% python3 -q
>>> import numpy as np
>>> np.set_printoptions(precision=2, suppress=True, linewidth=100, floatmode="fixed")
>>> mat = np.loadtxt("out12.csv", delimiter=",")
>>> mat
array([[ 2.00,  5.00,  0.00,  0.00,  0.00,  0.00,  0.00,  0.00],
       [ 5.00,  2.00,  5.00,  0.00,  0.00,  0.00,  0.00,  0.00],
       [ 0.00,  5.00,  0.00,  5.00,  0.00,  0.00,  0.00,  0.00],
       [ 0.00,  0.00,  5.00,  1.00,  5.00,  0.00,  0.00,  0.00],
       [ 0.00,  0.00,  0.00,  5.00,  2.00,  5.00,  0.00,  0.00],
       [ 0.00,  0.00,  0.00,  0.00,  5.00, -2.00,  5.00,  0.00],
       [ 0.00,  0.00,  0.00,  0.00,  0.00,  5.00,  1.00,  5.00],
       [ 0.00,  0.00,  0.00,  0.00,  0.00,  0.00,  5.00,  0.00]])
>>> np.all(np.linalg.eigvalsh(mat) > 0)
np.False_
>>> [round(float(np.linalg.det(mat[:i, :i])), 2) + 0 for i in range(1, 9)]
[2.0, -21.0, -50.0, 475.0, 2200.0, -16275.0, -71275.0, 406875.0]
>>> np.linalg.matrix_rank(mat)
np.int64(8)
>>> np.round(np.linalg.norm(mat), 2)
np.float64(19.18)
>>> mat.sum(axis=0)
array([ 7.00, 12.00, 10.00, 11.00, 12.00,  8.00, 11.00,  5.00])
>>> mat.shape
(8, 8)
>>> np.count_nonzero(mat)
np.int64(20)
>>> np.unravel_index(np.abs(mat).argmax(), mat.shape)
(np.int64(0), np.int64(1))
>>> evals, vecs = np.linalg.eigh(mat)
>>> x = np.array([2, -1, 2, -2, -2, 1, 2, 0])
>>> x @ mat @ x
np.float64(-16.0)
>>> np.abs(mat).sum(axis=1).max(), np.round(np.abs(evals).max(), 2)
(np.float64(12.0), np.float64(10.25))
>>> m1 = np.array([[0.4, 0.5, -1.9, -0.7, -0.4, 0.5],
...     [1.8, 0.2, 1.7, -0.4, -0.5, 1.5],
...     [0.1, 0.7, 0.4, -1.3, 0.8, 0.9],
...     [2.7, -2.2, 0.5, -1.9, 1.5, 1.2],
...     [0.1, 0.9, 2.0, -0.9, -0.6, -1.0]])
>>> Uu, sv, vt = np.linalg.svd(m1, full_matrices=False)
>>> np.round(Uu.T @ Uu, 2) + 0
array([[1.00, 0.00, 0.00, 0.00, 0.00],
       [0.00, 1.00, 0.00, 0.00, 0.00],
       [0.00, 0.00, 1.00, 0.00, 0.00],
       [0.00, 0.00, 0.00, 1.00, 0.00],
       [0.00, 0.00, 0.00, 0.00, 1.00]])
>>> (sv > 1e-8).sum()
np.int64(5)
>>> np.cumsum(sv ** 2) / np.sum(sv ** 2)
array([0.55, 0.80, 0.90, 0.96, 1.00])
>>> np.round(vt @ vt.T, 2) + 0
array([[1.00, 0.00, 0.00, 0.00, 0.00],
       [0.00, 1.00, 0.00, 0.00, 0.00],
       [0.00, 0.00, 1.00, 0.00, 0.00],
       [0.00, 0.00, 0.00, 1.00, 0.00],
       [0.00, 0.00, 0.00, 0.00, 1.00]])
>>> rng = np.random.default_rng(4502)
>>> B = m1 + rng.integers(-2, 3, (5, 2)) @ rng.integers(-2, 3, (2, 6))
>>> B
array([[ 2.40,  1.50, -3.90, -1.70, -2.40,  1.50],
       [-0.20, -2.80, -0.30,  4.60, -2.50, -3.50],
       [-1.90, -1.30,  0.40,  1.70,  0.80, -2.10],
       [ 2.70, -2.20,  0.50, -1.90,  1.50,  1.20],
       [-3.90, -2.10,  4.00,  3.10,  1.40, -5.00]])
>>> np.round(np.linalg.svd(B - m1, compute_uv=False), 2) + 0
array([12.20,  5.30,  0.00,  0.00,  0.00])
>>> np.linalg.matrix_rank(B - m1, tol=1e-8)
np.int64(2)
>>> m1.mean(axis=0)
array([ 1.02,  0.02,  0.54, -1.04,  0.16,  0.62])
>>> np.abs(m1).max()
np.float64(2.7)
>>> m1.reshape(-1, 2)
array([[ 0.40,  0.50],
       [-1.90, -0.70],
       [-0.40,  0.50],
       [ 1.80,  0.20],
       [ 1.70, -0.40],
       [-0.50,  1.50],
       [ 0.10,  0.70],
       [ 0.40, -1.30],
       [ 0.80,  0.90],
       [ 2.70, -2.20],
       [ 0.50, -1.90],
       [ 1.50,  1.20],
       [ 0.10,  0.90],
       [ 2.00, -0.90],
       [-0.60, -1.00]])
>>> m1.reshape(2, -1)
array([[ 0.40,  0.50, -1.90, -0.70, -0.40,  0.50,  1.80,  0.20,  1.70, -0.40, -0.50,  1.50,  0.10,
         0.70,  0.40],
       [-1.30,  0.80,  0.90,  2.70, -2.20,  0.50, -1.90,  1.50,  1.20,  0.10,  0.90,  2.00, -0.90,
        -0.60, -1.00]])
>>> T = m1.reshape(5, 2, -1)
>>> np.einsum("ihd,jhd->hij", T, T).shape
(2, 5, 5)
>>> T.shape
(5, 2, 3)
>>> T[:, 0]
array([[ 0.40,  0.50, -1.90],
       [ 1.80,  0.20,  1.70],
       [ 0.10,  0.70,  0.40],
       [ 2.70, -2.20,  0.50],
       [ 0.10,  0.90,  2.00]])
>>> np.swapaxes(T, 1, 2)[1]
array([[ 1.80, -0.40],
       [ 0.20, -0.50],
       [ 1.70,  1.50]])
>>> T.transpose(1, 0, 2)
array([[[ 0.40,  0.50, -1.90],
        [ 1.80,  0.20,  1.70],
        [ 0.10,  0.70,  0.40],
        [ 2.70, -2.20,  0.50],
        [ 0.10,  0.90,  2.00]],

       [[-0.70, -0.40,  0.50],
        [-0.40, -0.50,  1.50],
        [-1.30,  0.80,  0.90],
        [-1.90,  1.50,  1.20],
        [-0.90, -0.60, -1.00]]])
>>> T.sum(axis=1)
array([[-0.30,  0.10, -1.40],
       [ 1.40, -0.30,  3.20],
       [-1.20,  1.50,  1.30],
       [ 0.80, -0.70,  1.70],
       [-0.80,  0.30,  1.00]])
>>> th = np.radians(45)
>>> r_ = np.eye(6)
>>> r_[1, 1] = r_[2, 2] = np.cos(th)
>>> r_[1, 2], r_[2, 1] = -np.sin(th), np.sin(th)
>>> r_
array([[ 1.00,  0.00,  0.00,  0.00,  0.00,  0.00],
       [ 0.00,  0.71, -0.71,  0.00,  0.00,  0.00],
       [ 0.00,  0.71,  0.71,  0.00,  0.00,  0.00],
       [ 0.00,  0.00,  0.00,  1.00,  0.00,  0.00],
       [ 0.00,  0.00,  0.00,  0.00,  1.00,  0.00],
       [ 0.00,  0.00,  0.00,  0.00,  0.00,  1.00]])
>>> B = m1 @ r_.T
>>> np.linalg.svd(m1, compute_uv=False), np.linalg.svd(B, compute_uv=False)
(array([4.91, 3.32, 2.11, 1.75, 1.24]), array([4.91, 3.32, 2.11, 1.75, 1.24]))
>>> B
array([[ 0.40,  1.70, -0.99, -0.70, -0.40,  0.50],
       [ 1.80, -1.06,  1.34, -0.40, -0.50,  1.50],
       [ 0.10,  0.21,  0.78, -1.30,  0.80,  0.90],
       [ 2.70, -1.91, -1.20, -1.90,  1.50,  1.20],
       [ 0.10, -0.78,  2.05, -0.90, -0.60, -1.00]])
>>> np.allclose(np.linalg.norm(m1, axis=1), np.linalg.norm(B, axis=1))
True
>>> np.abs(B - m1).max(axis=0)
array([0.00, 1.68, 1.70, 0.00, 0.00, 0.00])
>>> round(float(np.linalg.det(r_)), 2), np.round(np.trace(r_), 2)
(1.0, np.float64(5.41))
>>> B = np.array([[0], [-2], [1], [1], [1], [0], [-2]])
>>> W2 = np.array([[-2, 0, -2, 0, -2, -1, 2, -1]])
>>> X = B @ W2
>>> X
array([[ 0,  0,  0,  0,  0,  0,  0,  0],
       [ 4,  0,  4,  0,  4,  2, -4,  2],
       [-2,  0, -2,  0, -2, -1,  2, -1],
       [-2,  0, -2,  0, -2, -1,  2, -1],
       [-2,  0, -2,  0, -2, -1,  2, -1],
       [ 0,  0,  0,  0,  0,  0,  0,  0],
       [ 4,  0,  4,  0,  4,  2, -4,  2]])
>>> rank = np.linalg.matrix_rank(X)
>>> rank
np.int64(1)
>>> null = np.linalg.svd(X)[2][rank:].T
>>> null.shape
(8, 7)
>>> np.allclose(X @ null, 0)
True
